>>> import numpy as np
>>> from numpy import linalg as LA
>>> np.set_printoptions(precision=2, suppress=True, linewidth=200, sign=" ")
>>> rnd = lambda a: np.round(a, 2) + 0
>>> E = np.array([[-1, -2, -1, -1],
...     [-2, -1, -2, -1],
...     [-1, -2, -1, -2],
...     [-1, -1, -2, -1]])
>>> r0 = np.array([-2, -1, 2])
>>> print(np.correlate(E[1], E[0], "full"))
[ 2  3  7  7  6  4  1]
>>> print(np.convolve(E[1], r0))
[ 4  4  1  2 -3 -2]
>>> print(np.polyval(r0, E[1]))
[-4  1 -4  1]
>>> print(np.array([np.convolve(row, r0, "same") for row in E]))
[[ 5  2 -1 -1]
 [ 4  1  2 -3]
 [ 5  2  1  0]
 [ 3  3  2 -3]]
>>> rng = np.random.default_rng(82222)
>>> idx = rng.permutation(4)
>>> print(idx)
[ 3  2  0  1]
>>> A2 = E[idx][:, idx]
>>> print(np.allclose(A2, E))
False
>>> print(A2)
[[-1 -2 -1 -1]
 [-2 -1 -1 -2]
 [-1 -1 -1 -2]
 [-1 -2 -2 -1]]
>>> print(rnd(np.sort(np.abs(LA.eigvals(A2)))))
[ 0.54  0.62  1.62  5.54]
>>> vec = np.array([0, 0, -2, 0])
>>> a = np.maximum(E @ vec, 0)
>>> print(np.maximum(E @ vec, 0) - np.maximum(-E @ vec, 0))
[ 2  4  2  4]
>>> print(np.maximum(E @ (3 * vec), 0))
[  6  12   6  12]
>>> print(E * (a > 1e-9)[:, None])
[[-1 -2 -1 -1]
 [-2 -1 -2 -1]
 [-1 -2 -1 -2]
 [-1 -1 -2 -1]]
>>> print(np.allclose(E, E.T))
True
>>> print(LA.matrix_power(E, 3))
[[-35 -43 -41 -36]
 [-43 -48 -51 -41]
 [-41 -51 -48 -43]
 [-36 -41 -43 -35]]
>>> print(rnd(np.sort(np.abs(LA.eigvals(E)))))
[ 0.54  0.62  1.62  5.54]
>>> print(rnd(LA.det(E)))
3.0
>>> mat = np.loadtxt("a.csv", delimiter=",")
>>> print(mat)
[[ 2.  2.  0.]
 [ 2. -2.  0.]
 [ 0.  0. -6.]]
>>> idx = rng.permutation(3)
>>> print(idx)
[ 2  0  1]
>>> A2 = mat[idx][:, idx]
>>> print(rnd(np.sort(np.abs(LA.eigvals(A2)))))
[ 2.83  2.83  6.  ]
>>> print(np.diag(A2))
[-6.  2. -2.]
>>> print(np.allclose(A2, mat))
False
>>> feats = np.load("arr.npy")
>>> print(rnd(feats))
[[ 0.93 -0.37  0.07]
 [-0.37 -0.85  0.37]
 [ 0.07  0.37  0.93]]
>>> idx = rng.permutation(3)
>>> A2 = feats[:, idx] * rng.choice([-1, 1], 3)
>>> print(rnd(A2))
[[ 0.07  0.93  0.37]
 [ 0.37 -0.37  0.85]
 [ 0.93  0.07 -0.37]]
>>> U, _, VT = LA.svd(feats.T @ A2)
>>> print(rnd(LA.lstsq(feats, A2)[0]))
[[ 0.  1.  0.]
 [ 0.  0. -1.]
 [ 1.  0.  0.]]
>>> idx = rng.permutation(3)
>>> print(idx)
[ 0  2  1]
>>> A2 = feats[idx][:, idx]
>>> print(np.allclose(A2, feats))
False
>>> print(rnd(LA.det(A2)), rnd(LA.det(feats[idx])))
-1.0 1.0
>>> print(np.trace(A2))
1.0
>>> w, evecs = LA.eigh(feats)
>>> vec = np.array([3, 2, 0])
>>> print(rnd(vec @ feats @ vec / (vec @ vec)), rnd(w[0]), w[-1])
0.04 -1.0 1.0
>>> w, evecs = LA.eigh(feats)
>>> print(rnd(evecs @ np.diag(w) @ evecs.T))
[[ 0.93 -0.37  0.07]
 [-0.37 -0.85  0.37]
 [ 0.07  0.37  0.93]]
>>> print(rnd(evecs.T @ evecs))
[[ 1.  0.  0.]
 [ 0.  1.  0.]
 [ 0.  0.  1.]]
>>> print(rnd(evecs.T @ feats @ evecs))
[[-1.  0.  0.]
 [ 0.  1.  0.]
 [ 0.  0.  1.]]
>>> hat = np.triu(np.array([[0, 1, -2], [1, 2, -1], [-1, 1, 2]]), 1) + np.eye(3)
>>> A2 = hat @ feats @ LA.inv(hat)
>>> print(rnd(np.trace(A2)), np.trace(feats))
1.0 1.0
>>> print(rnd(np.poly(A2)))
[ 1. -1. -1.  1.]
>>> K = np.array([[-0.7, -0.6, 0.7, -1.2, -1.2],
...     [1.3, -0.7, -1.1, 0.3, -0.5],
...     [-2.0, -0.2, 0.5, 0.1, 1.1],
...     [-0.2, -0.2, 0.9, 1.1, 0.3],
...     [1.6, -0.2, -0.6, -0.2, -1.3],
...     [-2.5, -1.1, 0.5, -0.5, -0.2],
...     [-0.1, 1.0, 2.1, -0.8, -0.2],
...     [-0.7, -1.0, 0.4, -0.4, -0.3],
...     [-0.7, 0.9, -2.6, 0.9, -0.9],
...     [-1.0, -0.5, 0.5, -0.7, 0.8],
...     [1.0, -0.4, 0.1, 0.6, -1.4]])
>>> K[:, 1] = 4 * K[:, 3] + 0.1 * rng.normal(size=11)
>>> print(rnd(K))
[[-0.7  -4.91  0.7  -1.2  -1.2 ]
 [ 1.3   1.26 -1.1   0.3  -0.5 ]
 [-2.    0.47  0.5   0.1   1.1 ]
 [-0.2   4.31  0.9   1.1   0.3 ]
 [ 1.6  -0.77 -0.6  -0.2  -1.3 ]
 [-2.5  -2.12  0.5  -0.5  -0.2 ]
 [-0.1  -3.29  2.1  -0.8  -0.2 ]
 [-0.7  -1.99  0.4  -0.4  -0.3 ]
 [-0.7   3.68 -2.6   0.9  -0.9 ]
 [-1.   -2.77  0.5  -0.7   0.8 ]
 [ 1.    2.48  0.1   0.6  -1.4 ]]
>>> D = LA.norm(K[:, None] - K[None], axis=-1)
>>> print(rnd(LA.norm(K, axis=1)))
[ 5.29  2.2   2.39  4.56  2.29  3.36  3.99  2.2   4.74  3.17  3.08]
>>> print(D.mean(axis=1).argmax())
8
>>> print(D[2].round(6).argsort(kind="stable")[:4])
[ 2  5  7  9]
>>> print(np.flatnonzero(D[2] < D.mean() / 2))
[ 2]
